$ python -q
>>> import numpy as np
>>> np.set_printoptions(precision=3, suppress=True, linewidth=100)
>>> def tidy(a):
...     return np.round(a, 3) + 0
... 
>>> data = np.loadtxt("data.csv", delimiter=",")
>>> print(data)
[[  9.  -4.   7.  -7.]
 [ 22. -10.  14. -14.]
 [ 36. -14.  15. -22.]
 [ 16.  -4.   7. -14.]]
>>> rng = np.random.default_rng(707)
>>> lab = rng.permutation(4)
>>> lab
array([3, 2, 1, 0])
>>> A2 = data[lab][:, lab]
>>> tidy(np.linalg.det(A2)), tidy(np.linalg.det(data[lab]))
(np.float64(112.0), np.float64(112.0))
>>> tidy(np.sort(np.abs(np.linalg.eigvals(A2))))
array([1., 2., 7., 8.])
>>> np.diag(A2)
array([-14.,  15., -10.,   9.])
>>> A2
array([[-14.,   7.,  -4.,  16.],
       [-22.,  15., -14.,  36.],
       [-14.,  14., -10.,  22.],
       [ -7.,   7.,  -4.,   9.]])
>>> M = np.array([[-2, 0, 0], [1, 1, 0], [-1, -2, 0]])
>>> rk = np.linalg.matrix_rank(M)
>>> rk
np.int64(2)
>>> ns = np.linalg.svd(M)[2][rk:].T
>>> np.linalg.matrix_rank(M.T @ M), np.linalg.matrix_rank(M @ M.T)
(np.int64(2), np.int64(2))
>>> ns @ ns.T
array([[0., 0., 0.],
       [0., 0., 0.],
       [0., 0., 1.]])
>>> ns.shape
(3, 1)
>>> [int(np.linalg.matrix_rank(M[:i])) for i in range(1, len(M) + 1)]
[1, 2, 2]
>>> [int(np.linalg.matrix_rank(M[:, :j + 1])) for j in range(3)]
[1, 2, 2]
>>> print(np.einsum("ij,ji->", M, M))
5
>>> np.einsum("ii->", M)
np.int64(-1)
>>> feats = np.load("arr.npy")
>>> feats
array([[-0.73 , -3.18 ,  1.396],
       [-1.58 , -3.714,  1.334],
       [ 0.636, -2.605,  1.666],
       [ 2.979, -4.066, -1.735],
       [ 4.829, -4.288, -1.406],
       [ 3.311, -5.026, -0.049],
       [ 2.968, -5.747, -1.395],
       [ 4.291, -4.703,  0.024],
       [ 2.674, -3.679,  0.1  ],
       [-2.241, -2.012,  1.366],
       [ 2.493, -4.452, -0.199],
       [ 2.751, -5.18 , -0.493],
       [ 2.252, -3.894,  1.01 ],
       [ 1.313, -5.263, -0.989],
       [ 2.317, -5.322, -0.575],
       [ 3.571, -3.741, -0.738],
       [-2.015, -3.64 ,  1.083],
       [ 1.499, -3.021,  0.345],
       [ 2.75 , -6.948, -2.681],
       [ 1.91 , -4.016, -0.648],
       [-1.122,  1.399, -2.614]])
>>> dist = np.linalg.norm(feats[:, None] - feats[None], axis=-1)
>>> dist[12].round(6).argsort(kind="stable")[:4]
array([12,  8, 17, 10])
>>> dist.mean(axis=1).argmax()
np.int64(20)
>>> np.unravel_index(dist.round(6).argmax(), dist.shape)
(np.int64(18), np.int64(20))
>>> Xc = feats - feats.mean(axis=0)
>>> evecs = np.linalg.svd(Xc)[2][:1]
>>> A2 = Xc - Xc @ evecs.T @ evecs
>>> tidy(np.diag(evecs.T @ evecs))
array([0.65 , 0.277, 0.073])
>>> tidy(A2.std(axis=0))
array([0.607, 1.026, 1.073])
>>> tidy(np.cov(Xc @ evecs.T, rowvar=False))
np.float64(5.993)
>>> print(np.linalg.norm(A2, axis=1).round(6).argmax())
20
>>> lab = feats[:, 2] > np.median(feats[:, 2])
>>> u = feats[lab].mean(axis=0) - feats[~lab].mean(axis=0)
>>> tidy(u)
array([-1.623,  0.782,  2.052])
>>> np.argsort(-np.abs(u).round(6), kind="stable")
array([2, 0, 1])
>>> A2 = feats / np.sqrt((feats ** 2).mean(axis=1, keepdims=True))
>>> tidy(np.linalg.norm(A2, axis=1))
array([1.732, 1.732, 1.732, 1.732, 1.732, 1.732, 1.732, 1.732, 1.732, 1.732, 1.732, 1.732, 1.732,
       1.732, 1.732, 1.732, 1.732, 1.732, 1.732, 1.732, 1.732])
>>> np.linalg.matrix_rank(feats - feats.mean(axis=1, keepdims=True))
np.int64(2)
>>> tidy(A2[8])
array([ 1.018, -1.401,  0.038])
>>> E = np.load("test8.npy")
>>> E
array([[3., 1., 1., 1.],
       [1., 3., 1., 1.],
       [1., 1., 3., 1.],
       [1., 1., 1., 3.]])
>>> # symmetric
>>> A2 = np.linalg.inv(E)
>>> print(tidy(np.linalg.slogdet(E)[0]))
1.0
>>> tidy(np.linalg.inv(A2))
array([[3., 1., 1., 1.],
       [1., 3., 1., 1.],
       [1., 1., 3., 1.],
       [1., 1., 1., 3.]])
>>> tidy(E @ A2)
array([[1., 0., 0., 0.],
       [0., 1., 0., 0.],
       [0., 0., 1., 0.],
       [0., 0., 0., 1.]])
>>> print(tidy(np.linalg.det(E) * np.linalg.det(A2)))
1.0
>>> tidy(A2)
array([[ 0.417, -0.083, -0.083, -0.083],
       [-0.083,  0.417, -0.083, -0.083],
       [-0.083, -0.083,  0.417, -0.083],
       [-0.083, -0.083, -0.083,  0.417]])
>>> tidy(np.einsum("ij,ji->", A2, A2))
np.float64(0.778)
>>> tidy(np.poly(A2))
array([ 1.   , -1.667,  1.   , -0.25 ,  0.021])
>>> tidy(np.linalg.det(A2[::-1]))
np.float64(0.021)
>>> tidy(np.linalg.eigvals(A2).sum().real)
np.float64(1.667)
>>> (E @ E)[0]
array([12.,  8.,  8.,  8.])
>>> np.sort(np.abs(np.fft.fft(E[0]))), tidy(np.sort(np.linalg.svd(E, compute_uv=False)))
(array([2., 2., 2., 6.]), array([2., 2., 2., 6.]))
>>> print(np.allclose(E @ E.T, E.T @ E))
True
>>> Lm = np.linalg.cholesky(E)
>>> tidy(Lm)
array([[1.732, 0.   , 0.   , 0.   ],
       [0.577, 1.633, 0.   , 0.   ],
       [0.577, 0.408, 1.581, 0.   ],
       [0.577, 0.408, 0.316, 1.549]])
>>> np.linalg.eigvalsh(E).min() > 0
np.True_
>>> tidy(E / np.sqrt(np.outer(np.diag(E), np.diag(E))))
array([[1.   , 0.333, 0.333, 0.333],
       [0.333, 1.   , 0.333, 0.333],
       [0.333, 0.333, 1.   , 0.333],
       [0.333, 0.333, 0.333, 1.   ]])
>>> tidy(Lm @ Lm.T)
array([[3., 1., 1., 1.],
       [1., 3., 1., 1.],
       [1., 1., 3., 1.],
       [1., 1., 1., 3.]])
>>> m1 = np.load("mat.npy")
>>> m1
array([[ 1, -1, -1,  1,  1, -1, -1,  1],
       [ 1,  1,  1,  1,  1,  1,  1,  1],
       [ 1, -1,  1, -1, -1,  1, -1,  1]])
>>> w1 = np.array([[3, -3], [-3, -2], [2, 1], [0, -3], [1, 2], [3, 0], [3, -2], [3, -3]])
>>> c = np.array([3, 1])
>>> hid = np.maximum(m1 @ w1 + c, 0)
>>> hid
array([[ 5,  0],
       [15,  0],
       [13,  1]])
>>> print((hid > 0).astype(int))
[[1 0]
 [1 0]
 [1 1]]
>>> cent = np.array([[1, 2], [-2, -3]])
>>> w1 @ cent
array([[ 9, 15],
       [ 1,  0],
       [ 0,  1],
       [ 6,  9],
       [-3, -4],
       [ 3,  6],
       [ 7, 12],
       [ 9, 15]])
>>> (hid @ cent).round(6).argmax(axis=1)
array([1, 1, 1])
>>> hid @ cent
array([[ 5, 10],
       [15, 30],
       [11, 23]])
>>> t3 = np.stack([m1, 4 * m1, m1[::-1]])
>>> (t3 @ m1.T).shape
(3, 3, 3)
>>> print(tidy(np.linalg.norm(t3, axis=(1, 2))))
[ 4.899 19.596  4.899]
>>> np.linalg.matrix_rank(t3)
array([3, 3, 3])
>>> print(np.einsum("bij,cij->bc", t3, t3))
[[ 24  96   8]
 [ 96 384  32]
 [  8  32  24]]
>>> np.linalg.matrix_rank(t3.reshape(3, -1))
np.int64(2)
>>> theta = np.radians(120)
>>> Rm = np.eye(8)
>>> Rm[7, 7] = Rm[6, 6] = np.cos(theta)
>>> Rm[7, 6], Rm[6, 7] = -np.sin(theta), np.sin(theta)
>>> print(tidy(Rm))
[[ 1.     0.     0.     0.     0.     0.     0.     0.   ]
 [ 0.     1.     0.     0.     0.     0.     0.     0.   ]
 [ 0.     0.     1.     0.     0.     0.     0.     0.   ]
 [ 0.     0.     0.     1.     0.     0.     0.     0.   ]
 [ 0.     0.     0.     0.     1.     0.     0.     0.   ]
 [ 0.     0.     0.     0.     0.     1.     0.     0.   ]
 [ 0.     0.     0.     0.     0.     0.    -0.5    0.866]
 [ 0.     0.     0.     0.     0.     0.    -0.866 -0.5  ]]
>>> A2 = m1 @ Rm.T
>>> np.allclose(m1 @ m1.T, A2 @ A2.T)
True
>>> x0 = np.array([-2, 3, 1, -3, -2, 1, 0, -3])
>>> m1 * x0
array([[-2, -3, -1, -3, -2, -1,  0, -3],
       [-2,  3,  1, -3, -2,  1,  0, -3],
       [-2, -3,  1,  3,  2,  1,  0, -3]])
>>> np.einsum("ij,j->i", m1, x0)
array([-15,  -5,  -1])
>>> print(np.sign((m1 @ x0).round(6)))
[-1 -1 -1]
>>> m1 @ (2 * x0)
array([-30, -10,  -2])
>>> A2 = m1[0, 0] * m1[1:] - np.outer(m1[1:, 0], m1[0])
>>> A2
array([[ 0,  2,  2,  0,  0,  2,  2,  0],
       [ 0,  0,  2, -2, -2,  2,  0,  0]])
>>> print(np.flatnonzero(~A2.round(6).any(axis=1)))
[]
>>> m1[:, 0] / m1[0, 0]
array([1., 1., 1.])
>>> X = np.load("dump.npy")
>>> X
array([[ 2, -2, -3],
       [-1, -2,  2],
       [-1, -2,  2]])
>>> # rows 1 and 2 are equal
>>> A2 = X / np.sqrt((X ** 2).mean(axis=1, keepdims=True))
>>> print(np.linalg.matrix_rank(X - X.mean(axis=1, keepdims=True)))
2
>>> tidy(np.linalg.norm(X, axis=0))
array([2.449, 3.464, 4.123])
>>> print(tidy(np.linalg.norm(X, 1)), tidy(np.linalg.norm(X, np.inf)))
7.0 7.0
>>> np.linalg.norm(X, axis=1).argmax()
np.int64(0)
>>> print(tidy(np.linalg.norm(X, axis=1)))
[4.123 3.    3.   ]
>>> w1 = np.array([[-9, 3], [5, -5], [7, -7]])
>>> c = np.array([0, 2])
>>> hid = np.maximum(X @ w1 + c, 0)
>>> (hid > 0).astype(int)
array([[0, 1],
       [1, 0],
       [1, 0]])
>>> print(tidy((hid > 0).mean(axis=0)))
[0.667 0.333]
>>> hid
array([[ 0, 39],
       [13,  0],
       [13,  0]])
>>> cent = np.array([[-4, 0, -1], [2, 4, 2]])
>>> w1 @ cent
array([[ 42,  12,  15],
       [-30, -20, -15],
       [-42, -28, -21]])
>>> arr = np.load("layer2.npy")
>>> arr
array([[ 5,  0,  0,  5],
       [-5, -1,  1,  4],
       [ 0,  5,  0,  3],
       [-1,  2,  0, -1]])
>>> x0 = np.array([-5, -3, -1, -3])
>>> y = arr @ x0
>>> y
array([-40,  15, -24,   2])
>>> tidy(np.linalg.solve(arr, y))
array([-5., -3., -1., -3.])
>>> print(tidy(np.linalg.solve(arr.T, arr[1])))
[0. 1. 0. 0.]
>>> tidy(np.linalg.solve(arr, arr[:, 0]))
array([1., 0., 0., 0.])
>>> tidy(np.linalg.solve(arr, y + arr[:, 3]))
array([-5., -3., -1., -2.])
>>> A = np.loadtxt("block12.csv", delimiter=",")
>>> tidy(A)
array([[-0.416,  0.088,  0.166,  0.889],
       [-0.208, -0.409,  0.861, -0.218],
       [-0.885,  0.055, -0.281, -0.367],
       [ 0.   , -0.907, -0.39 ,  0.163]])
>>> # columns are unit length and at right angles
>>> A2 = np.array([[-2, 1], [1, 1], [2, 1], [0, 2]])
>>> tidy(np.einsum("ij->j", A))
array([-1.51 , -1.173,  0.357,  0.467])
>>> tidy(np.einsum("ik,kj->ji", A, A2))
array([[ 1.254,  1.729,  1.263, -1.686],
       [ 1.617, -0.193, -1.846, -0.971]])
>>> print(np.linalg.matrix_rank(np.vstack([A, A2.T])))
4
>>> np.vstack([A, A2.T]).shape
(6, 4)
>>> np.linalg.matrix_rank(A @ A2)
np.int64(2)
>>> tidy(np.einsum("ij,ij->i", A, A))
array([1., 1., 1., 1.])
>>> print(tidy(np.einsum("ik,kj->ij", A, A2)))
[[ 1.254  1.617]
 [ 1.729 -0.193]
 [ 1.263 -1.846]
 [-1.686 -0.971]]
>>> P = np.triu(np.array([[1, 3, -2, -3], [-3, 0, -1, -1], [-2, -1, 1, -3], [1, -1, 1, 0]]), 1) + np.eye(4)
>>> A2 = P @ A @ np.linalg.inv(P)
>>> tidy(P @ A - A @ P)
array([[ 1.145,  2.631,  3.569, -1.07 ],
       [ 0.885,  1.476, -0.155,  1.754],
       [ 0.   ,  5.374, -0.546, -3.931],
       [ 0.   ,  0.   , -0.907, -2.075]])
>>> np.linalg.matrix_rank(A2)
np.int64(4)
